$ python -q
>>> import numpy as np
>>> np.set_printoptions(precision=4, suppress=True, linewidth=100)
>>> M = np.array([[0, 2, 0, 2, 0, 2, 3, 3, 1],
...     [0, 0, 3, 3, 1, 1, 2, 1, 0],
...     [3, 3, 0, 0, 2, 1, 0, 1, 3],
...     [3, 0, 1, 0, 2, 2, 1, 0, 3],
...     [3, 2, 3, 3, 2, 2, 3, 0, 0],
...     [2, 3, 1, 0, 0, 0, 0, 3, 0]])
>>> M
array([[0, 2, 0, 2, 0, 2, 3, 3, 1],
       [0, 0, 3, 3, 1, 1, 2, 1, 0],
       [3, 3, 0, 0, 2, 1, 0, 1, 3],
       [3, 0, 1, 0, 2, 2, 1, 0, 3],
       [3, 2, 3, 3, 2, 2, 3, 0, 0],
       [2, 3, 1, 0, 0, 0, 0, 3, 0]])
>>> def softmax(z):
...     e = np.exp(z - z.max(axis=-1, keepdims=True))
...     return e / e.sum(axis=-1, keepdims=True)
... 
>>> softmax(M).sum(axis=1)
array([1., 1., 1., 1., 1., 1.])
>>> softmax(M[4])
array([0.1922, 0.0707, 0.1922, 0.1922, 0.0707, 0.0707, 0.1922, 0.0096, 0.0096])
>>> S = M @ M.T / np.sqrt(9)
>>> softmax(S).round(6).argmax(axis=1)
array([0, 4, 2, 3, 4, 5])
>>> M @ M
Traceback (most recent call last):
  File "<python-input-9>", line 1, in <module>
    M @ M
    ~~^~~
ValueError: matmul: Input operand 1 has a mismatch in its core dimension 0, with gufunc signature (n?,k),(k,m?)->(n?,m?) (size 6 is different from 9)
>>> cov = M.T @ M
>>> np.round(np.linalg.eigvalsh(cov)[::-1], 4) + 0
array([115.118 ,  34.4597,  23.0383,  10.3896,   3.2697,   1.7246,   0.    ,   0.    ,   0.    ])
>>> np.trace(cov), (M ** 2).sum()
(np.int64(188), np.int64(188))
>>> np.linalg.svd(M, compute_uv=False) ** 2
array([115.118 ,  34.4597,  23.0383,  10.3896,   3.2697,   1.7246])
>>> print(np.allclose(cov, cov.T))
True
>>> np.count_nonzero(M)
np.int64(35)
>>> print(M.sum(axis=1))
[13 11 13 12 18  9]
>>> M.mean(axis=0)
array([1.8333, 1.6667, 1.3333, 1.3333, 1.1667, 1.3333, 1.5   , 1.3333, 1.1667])
>>> round(float(np.linalg.norm(M)), 4)
13.7113
>>> np.unravel_index(np.abs(M).argmax(), M.shape)
(np.int64(0), np.int64(6))
>>> np.linalg.matrix_rank(M)
np.int64(6)
>>> np.zeros(6, 9)
Traceback (most recent call last):
  File "<python-input-21>", line 1, in <module>
    np.zeros(6, 9)
    ~~~~~~~~^^^^^^
TypeError: Cannot interpret '9' as a data type
>>> np.linalg.svd(M, compute_uv=False)
array([10.7293,  5.8702,  4.7998,  3.2233,  1.8082,  1.3133])
>>> M - M[0]
array([[ 0,  0,  0,  0,  0,  0,  0,  0,  0],
       [ 0, -2,  3,  1,  1, -1, -1, -2, -1],
       [ 3,  1,  0, -2,  2, -1, -3, -2,  2],
       [ 3, -2,  1, -2,  2,  0, -2, -3,  2],
       [ 3,  0,  3,  1,  2,  0,  0, -3, -1],
       [ 2,  1,  1, -2,  0, -2, -3,  0, -1]])
>>> J = np.array([[9.0, 2.0, 0.0, 2.0],
...     [2.0, 6.0, 0.0, 1.0],
...     [0.0, 0.0, 5.0, 0.0],
...     [2.0, 1.0, 0.0, 6.0]])
>>> print(J)
[[9. 2. 0. 2.]
 [2. 6. 0. 1.]
 [0. 0. 5. 0.]
 [2. 1. 0. 6.]]
>>> rng = np.random.default_rng(1973)
>>> A2 = J + rng.integers(-2, 3, (4, 1)) @ rng.integers(-2, 3, (1, 4))
>>> A2
array([[10.,  2.,  0.,  2.],
       [ 2.,  6.,  0.,  1.],
       [ 0.,  0.,  5.,  0.],
       [ 2.,  1.,  0.,  6.]])
>>> print(np.linalg.matrix_rank(A2 - J, tol=1e-8))
1
>>> A2 - J
array([[1., 0., 0., 0.],
       [0., 0., 0., 0.],
       [0., 0., 0., 0.],
       [0., 0., 0., 0.]])
>>> print(np.abs(A2 - J).sum(axis=1))
[1. 0. 0. 0.]
>>> np.linalg.svd(A2 - J, compute_uv=False)
array([1., 0., 0., 0.])
>>> L = np.linalg.cholesky(A2)
>>> L
array([[3.1623, 0.    , 0.    , 0.    ],
       [0.6325, 2.3664, 0.    , 0.    ],
       [0.    , 0.    , 2.2361, 0.    ],
       [0.6325, 0.2535, 0.    , 2.3528]])
>>> np.linalg.eigvalsh(A2).min() > 0
np.True_
>>> A2 / np.sqrt(np.outer(np.diag(A2), np.diag(A2)))
array([[1.    , 0.2582, 0.    , 0.2582],
       [0.2582, 1.    , 0.    , 0.1667],
       [0.    , 0.    , 1.    , 0.    ],
       [0.2582, 0.1667, 0.    , 1.    ]])
>>> np.prod(np.diag(L)) ** 2, round(np.linalg.det(A2), 4)
(np.float64(1550.0), np.float64(1550.0))
>>> m1 = np.loadtxt("out17.csv", delimiter=",")
>>> print(m1)
[[  1.   1.  -2.  -2.   0.  -2.   2.   2.]
 [ -1.   0.  -3.   0.  -1.  -4.   4.   1.]
 [  1.  -1.  -4.   2.   0.  -4.   6.   2.]
 [ -1.  -1.  -6.   3.  -1.  -3.   5.   4.]
 [  1.  -3.  -7.   5.  -1.  -2.   6.   6.]
 [  1.  -3.  -9.   7.  -1.   0.   7.   6.]
 [  3.  -3.  -9.   7.   0.   0.   6.   8.]
 [  2.  -5.  -8.   9.   1.  -2.   7.   9.]
 [  1.  -6.  -7.   8.   1.  -3.   6.   7.]
 [  1.  -4.  -6.   6.   0.  -4.   5.   8.]
 [  1.  -4.  -6.   7.   0.  -5.   4.   9.]
 [  0.  -5.  -5.   6.   1.  -4.   4.   8.]
 [  0.  -5.  -6.   6.   3.  -3.   4.   7.]
 [ -1.  -4.  -8.   4.   5.  -5.   6.   5.]
 [  1.  -6.  -7.   5.   5.  -4.   7.   7.]
 [  0.  -4.  -5.   4.   3.  -5.   6.   7.]
 [ -2.  -6.  -5.   2.   5.  -5.   8.   8.]
 [ -3.  -6.  -6.   4.   4.  -5.   9.   6.]
 [ -1.  -8.  -7.   6.   3.  -5.   8.   4.]
 [  1.  -9.  -6.   5.   5.  -5.   9.   4.]
 [ -1. -10.  -4.   4.   6.  -7.   8.   4.]]
>>> Z = m1[[20, 4]].astype(float)
>>> for _ in range(5):
...     idx = np.linalg.norm(m1[:, None] - Z, axis=-1).argmin(axis=1)
...     Z = np.array([m1[idx == j].mean(axis=0) for j in range(2)])
... 
>>> idx
array([1, 1, 1, 1, 1, 1, 1, 1, 1, 1, 1, 1, 1, 0, 0, 1, 0, 0, 0, 0, 0])
>>> Z[1] - Z[0]
array([ 1.5714,  3.9286,  0.2143,  0.5714, -4.3571,  2.2143, -2.7143,  0.5714])
>>> np.abs(Z[1] - Z[0]).argmax()
np.int64(4)
>>> np.bincount(idx)
array([ 7, 14])
>>> mat = np.load("sample15.npy")
>>> mat
array([[  0. ,   0.6,  -0.7,   0.5,   0.8,   0.8,  -6. ,   1.2,  -0.5],
       [ -0.3,  -0.6,   0.1,   1.4,   0.3,  -0.5,   3. ,  -1. ,   0.6],
       [ -0.3,   0.3,   0.3,   0.7,   0.3,  -1.1,   7. ,   0.3,   0.3],
       [  0.2,   0.9,   1.2,   1.6,  -0.5,  -1.9,  -8. ,  -0.1,   0. ],
       [  1.5,  -0.3,   0.7,  -2.4,  -1.1,   0.3,   1. ,   0.3,   0.9],
       [ -2.1,  -1.8,  -0.2,   0. ,   1.9,   0.1,  -8. ,   1. ,   0.3],
       [ -0.5,  -0.5,  -0.2,  -0.2,  -0.7,  -0.4, -14. ,  -1.1,   0.1],
       [  0.5,  -0.7,  -0.6,   0.4,   2.3,   0.4,  13. ,  -1.9,  -0.5]])
>>> softmax(mat[4] + -3)
array([0.2884, 0.0477, 0.1296, 0.0058, 0.0214, 0.0869, 0.175 , 0.0869, 0.1583])
>>> np.round(softmax(10 * mat[4]), 4) + 0
array([0.9905, 0.    , 0.0003, 0.    , 0.    , 0.    , 0.0067, 0.    , 0.0025])
>>> print(softmax(mat[4]))
[0.2884 0.0477 0.1296 0.0058 0.0214 0.0869 0.175  0.0869 0.1583]
>>> softmax(mat).sum(axis=1)
array([1., 1., 1., 1., 1., 1., 1., 1.])
>>> S = mat @ mat.T / np.sqrt(9)
>>> print(softmax(S)[4] @ mat)
[ 1.0972 -0.3741  0.3149 -1.4065 -0.0735  0.2327  4.6389 -0.3104  0.478 ]
>>> print(np.round(softmax(S), 4) + 0)
[[0.     0.     0.     0.     0.     0.     1.     0.    ]
 [0.     0.0001 0.0015 0.     0.     0.     0.     0.9984]
 [0.     0.     0.     0.     0.     0.     0.     1.    ]
 [0.     0.     0.     0.     0.     0.     1.     0.    ]
 [0.0007 0.0099 0.0615 0.0003 0.6554 0.0002 0.0001 0.2719]
 [0.     0.     0.     0.     0.     0.     1.     0.    ]
 [0.     0.     0.     0.     0.     0.     1.     0.    ]
 [0.     0.     0.     0.     0.     0.     0.     1.    ]]
>>> softmax(S).round(6).argmax(axis=1)
array([6, 7, 7, 6, 4, 6, 6, 7])
>>> np.linalg.svd(mat, compute_uv=False)
array([24.325 ,  4.508 ,  3.8745,  2.7986,  2.3811,  1.3853,  0.8423,  0.4354])
>>> np.abs(mat).max()
np.float64(14.0)
>>> np.zeros(8, 9)
Traceback (most recent call last):
  File "<python-input-58>", line 1, in <module>
    np.zeros(8, 9)
    ~~~~~~~~^^^^^^
TypeError: Cannot interpret '9' as a data type
>>> mat.sum(axis=1)
array([ -3.3,   3. ,   7.8,  -6.6,   0.9,  -8.8, -17.5,  12.9])
>>> mat.sum(axis=0)
array([ -1. ,  -2.1,   0.6,   2. ,   3.3,  -2.3, -12. ,  -1.3,   1.2])
>>> np.unravel_index(np.abs(mat).argmax(), mat.shape)
(np.int64(6), np.int64(6))
>>> mat[:, 9]
Traceback (most recent call last):
  File "<python-input-62>", line 1, in <module>
    mat[:, 9]
    ~~~^^^^^^
IndexError: index 9 is out of bounds for axis 1 with size 9
>>> mat.shape
(8, 9)
>>> f, v = mat[5], mat[0]
>>> f @ f
np.float64(76.4)
>>> np.round(f @ v, 4)
np.float64(49.71)
>>> pr = (f @ v) / (f @ f) * f
>>> np.linalg.matrix_rank(np.outer(f, v))
np.int64(1)
>>> print(v - pr)
[ 1.3664  1.7712 -0.5699  0.5    -0.4362  0.7349 -0.7948  0.5493 -0.6952]
>>> print(round((v - pr) @ f, 4))
-0.0
>>> A2 = mat / np.linalg.norm(mat, axis=1, keepdims=True)
>>> cov = A2 @ A2.T
>>> cov[3]
array([ 0.8607, -0.6909, -0.8584,  1.    , -0.3764,  0.8114,  0.9332, -0.9305])
>>> (np.abs(cov) > 0.9).astype(int)
array([[1, 0, 1, 0, 0, 0, 1, 1],
       [0, 1, 0, 0, 0, 0, 0, 0],
       [1, 0, 1, 0, 0, 0, 1, 1],
       [0, 0, 0, 1, 0, 0, 1, 1],
       [0, 0, 0, 0, 1, 0, 0, 0],
       [0, 0, 0, 0, 0, 1, 1, 0],
       [1, 0, 1, 1, 0, 1, 1, 1],
       [1, 0, 1, 1, 0, 0, 1, 1]])
>>> W0 = np.load("arr.npy")
>>> W0
array([[-5.507 , -1.5687, -2.1882, -0.5699, -1.8492, -1.6978, -0.9563],
       [ 1.3279, -0.8719, -1.4005,  1.6497, -0.0504, -5.064 , -3.8927],
       [-6.1656, -0.1203,  2.9025, -1.6951, -0.6796,  1.3252,  1.078 ],
       [ 1.9242,  4.1524, -4.9501, -4.3776, -2.1814, -3.7906, -0.9073],
       [-4.4526, -1.6474,  0.7889,  4.4192,  0.1013,  1.8735, -4.4032],
       [ 3.1339,  4.1247, -5.2203,  3.1532,  1.6948,  1.6309, -1.2979],
       [ 3.2867,  1.0134,  1.9682,  0.1398, -4.8276, -0.0661, -1.3322],
       [ 5.7336,  6.7774,  2.4932,  1.8016, -3.7757, -3.1322,  1.6543],
       [ 2.6839, -0.9235,  6.5084,  1.7447, -4.8719, -3.0934, -3.041 ],
       [ 1.7442, -3.0693,  3.417 , -2.0895,  3.2979, -0.9797, -2.2707],
       [ 0.3211,  2.6238,  0.0848,  3.1004, -2.4786,  1.1531,  3.0501],
       [ 2.0997, -0.3302,  1.0298,  4.3093, -7.8728,  4.5767, -0.3207],
       [ 8.1119,  3.2678,  2.6838, -0.208 , -3.8151,  2.6318,  5.9026],
       [-1.7686, -2.4855,  1.5776, -3.3264, -0.3675, -1.7902, -4.7668],
       [-1.1581, -3.7795, -2.3502, -3.2102,  3.7317, -3.1085,  3.3809],
       [ 3.0069, -4.0929, -2.8475,  0.3218, -5.2203, -2.7045, -2.8812],
       [ 0.2332, -0.8383,  4.3216, -1.0157,  4.6399,  1.1773, -2.2417],
       [-1.2898, -3.0281,  9.2711,  0.2972,  3.4414,  0.3255,  0.758 ],
       [ 0.8454, -3.4   , -4.7264,  3.684 , -2.0326,  1.8715, -1.243 ],
       [-0.1201,  5.097 , -5.1217, -0.6486, -3.6311,  0.2869,  7.987 ],
       [-0.968 , -5.2444,  6.3881,  4.6154, -1.2924, -6.1364, -2.8354]])
>>> idx = W0[:, 1] > np.median(W0[:, 1])
>>> f = W0[idx].mean(axis=0) - W0[~idx].mean(axis=0)
>>> round((((W0 - W0.mean(axis=0)) @ f > 0) == idx).mean(), 4)
np.float64(0.9048)
>>> f
array([ 2.3591,  5.3142, -1.2934, -0.2292, -1.828 ,  2.4433,  3.371 ])
>>> idx.astype(int)
array([0, 0, 1, 1, 0, 1, 1, 1, 0, 0, 1, 1, 1, 0, 0, 0, 1, 0, 0, 1, 0])
>>> K = np.loadtxt("w.csv", delimiter=",")
>>> print(K)
[[ -6.9658  33.0228 -16.0051   3.9755 -23.0011  31.9595  -1.9728]
 [  9.9601  -4.9966   4.9757   4.9699  14.9912  -4.9912  10.006 ]
 [  1.9962 -18.0244  11.9969   0.0169  13.9962 -16.0305   6.0067]
 [ 12.9702 -17.9986  -2.9821  -9.      10.0144 -23.0091 -14.9678]
 [ -5.9958   1.0027   3.0147   0.9986  -3.0071   3.0065   3.0064]]
>>> theta = np.radians(15)
>>> r_ = np.eye(7)
>>> r_[0, 0] = r_[6, 6] = np.cos(theta)
>>> r_[0, 6], r_[6, 0] = -np.sin(theta), np.sin(theta)
>>> r_
array([[ 0.9659,  0.    ,  0.    ,  0.    ,  0.    ,  0.    , -0.2588],
       [ 0.    ,  1.    ,  0.    ,  0.    ,  0.    ,  0.    ,  0.    ],
       [ 0.    ,  0.    ,  1.    ,  0.    ,  0.    ,  0.    ,  0.    ],
       [ 0.    ,  0.    ,  0.    ,  1.    ,  0.    ,  0.    ,  0.    ],
       [ 0.    ,  0.    ,  0.    ,  0.    ,  1.    ,  0.    ,  0.    ],
       [ 0.    ,  0.    ,  0.    ,  0.    ,  0.    ,  1.    ,  0.    ],
       [ 0.2588,  0.    ,  0.    ,  0.    ,  0.    ,  0.    ,  0.9659]])
>>> A2 = K @ r_.T
>>> np.linalg.svd(K, compute_uv=False), np.linalg.svd(A2, compute_uv=False)
(array([71.037 , 26.3383, 14.8489,  0.0453,  0.0203]), array([71.037 , 26.3383, 14.8489,  0.0453,  0.0203]))
>>> A2
array([[ -6.2178,  33.0228, -16.0051,   3.9755, -23.0011,  31.9595,  -3.7085],
       [  7.031 ,  -4.9966,   4.9757,   4.9699,  14.9912,  -4.9912,  12.2429],
       [  0.3735, -18.0244,  11.9969,   0.0169,  13.9962, -16.0305,   6.3187],
       [ 16.4022, -17.9986,  -2.9821,  -9.    ,  10.0144, -23.0091, -11.1008],
       [ -6.5696,   1.0027,   3.0147,   0.9986,  -3.0071,   3.0065,   1.3521]])
>>> print(np.allclose(np.linalg.norm(K, axis=1), np.linalg.norm(A2, axis=1)))
True
